$ ipython --no-banner

In [1]: import numpy as np

In [2]: import numpy.linalg as la

In [3]: np.set_printoptions(precision=3, suppress=True, linewidth=120, floatmode="fixed")

In [4]: rng = np.random.default_rng(20)

In [5]: z = rng.integers(0, 2, 3)

In [6]: E = (z[:, None] == z) * -3 + np.eye(3)

In [7]: E
Out[7]: 
array([[-2.000,  0.000,  0.000],
       [ 0.000, -2.000, -3.000],
       [ 0.000, -3.000, -2.000]])

In [8]: w, vecs = la.eigh(E)

In [9]: np.round(vecs.T @ vecs, 3) + 0
Out[9]: 
array([[1.000, 0.000, 0.000],
       [0.000, 1.000, 0.000],
       [0.000, 0.000, 1.000]])

In [10]: la.eigvalsh(E @ E)
Out[10]: array([ 1.000,  4.000, 25.000])

In [11]: la.svd(E, compute_uv=False)
Out[11]: array([5.000, 2.000, 1.000])

In [12]: w.sum(), np.trace(E)
Out[12]: (np.float64(-6.0), np.float64(-6.0))

In [13]: np.unique(w.round(6) + 0, return_counts=True)[1]
Out[13]: array([1, 1, 1])

In [14]: E @ E
Out[14]: 
array([[ 4.000,  0.000,  0.000],
       [ 0.000, 13.000, 12.000],
       [ 0.000, 12.000, 13.000]])

In [15]: (la.matrix_power((E != 0) + (E.T != 0) + np.eye(3), 3) > 0).astype(int)
Out[15]: 
array([[1, 0, 0],
       [0, 1, 1],
       [0, 1, 1]])

In [16]: round(la.det(E), 3)
Out[16]: np.float64(10.0)

In [17]: np.flatnonzero(la.matrix_power((E != 0) + (E.T != 0) + np.eye(3), 3)[0])
Out[17]: array([0])

In [18]: out = E + rng.integers(-2, 3, (3, 1)) @ rng.integers(-2, 3, (1, 3))

In [19]: out
Out[19]: 
array([[-2.000,  0.000,  0.000],
       [-2.000, -2.000, -5.000],
       [ 2.000, -3.000,  0.000]])

In [20]: np.abs(out - E).sum(axis=1)
Out[20]: array([0.000, 4.000, 4.000])

In [21]: x = np.array([2, -1, 0])

In [22]: target = out @ x

In [23]: target
Out[23]: array([-4.000, -2.000,  7.000])

In [24]: np.round(la.solve(out, target), 3) + 0
Out[24]: array([ 2.000, -1.000,  0.000])

In [25]: la.solve(out, target + out[:, 1])
Out[25]: array([ 2.000, -0.000, -0.000])

In [26]: np.round(la.solve(out, 4 * target), 3) + 0
Out[26]: array([ 8.000, -4.000,  0.000])

In [27]: w, vecs = la.eig(E)

In [28]: w
Out[28]: array([ 1.000, -5.000, -2.000])

In [29]: np.round(E @ vecs[:, 0] - w[0] * vecs[:, 0], 3) + 0
Out[29]: array([0.000, 0.000, 0.000])

In [30]: np.sort(la.eigvals(E @ E))
Out[30]: array([ 1.000,  4.000, 25.000])

In [31]: np.sort(la.eigvals(E.T))
Out[31]: array([-5.000, -2.000,  1.000])

In [32]: K = np.load("x.npy")

In [33]: K
Out[33]: 
array([[2, 5, 0, 0],
       [4, 1, 0, 0],
       [0, 0, 2, 5],
       [0, 0, 4, 1]])

In [34]: out = la.inv(K)

In [35]: np.round(la.slogdet(K)[0], 3)
Out[35]: np.float64(1.0)

In [36]: out
Out[36]: 
array([[-0.056,  0.278,  0.000,  0.000],
       [ 0.222, -0.111,  0.000,  0.000],
       [ 0.000,  0.000, -0.056,  0.278],
       [ 0.000,  0.000,  0.222, -0.111]])

In [37]: np.allclose(out, K.T)
Out[37]: False

In [38]: la.inv(out)
Out[38]: 
array([[2.000, 5.000, 0.000, 0.000],
       [4.000, 1.000, 0.000, 0.000],
       [0.000, 0.000, 2.000, 5.000],
       [0.000, 0.000, 4.000, 1.000]])
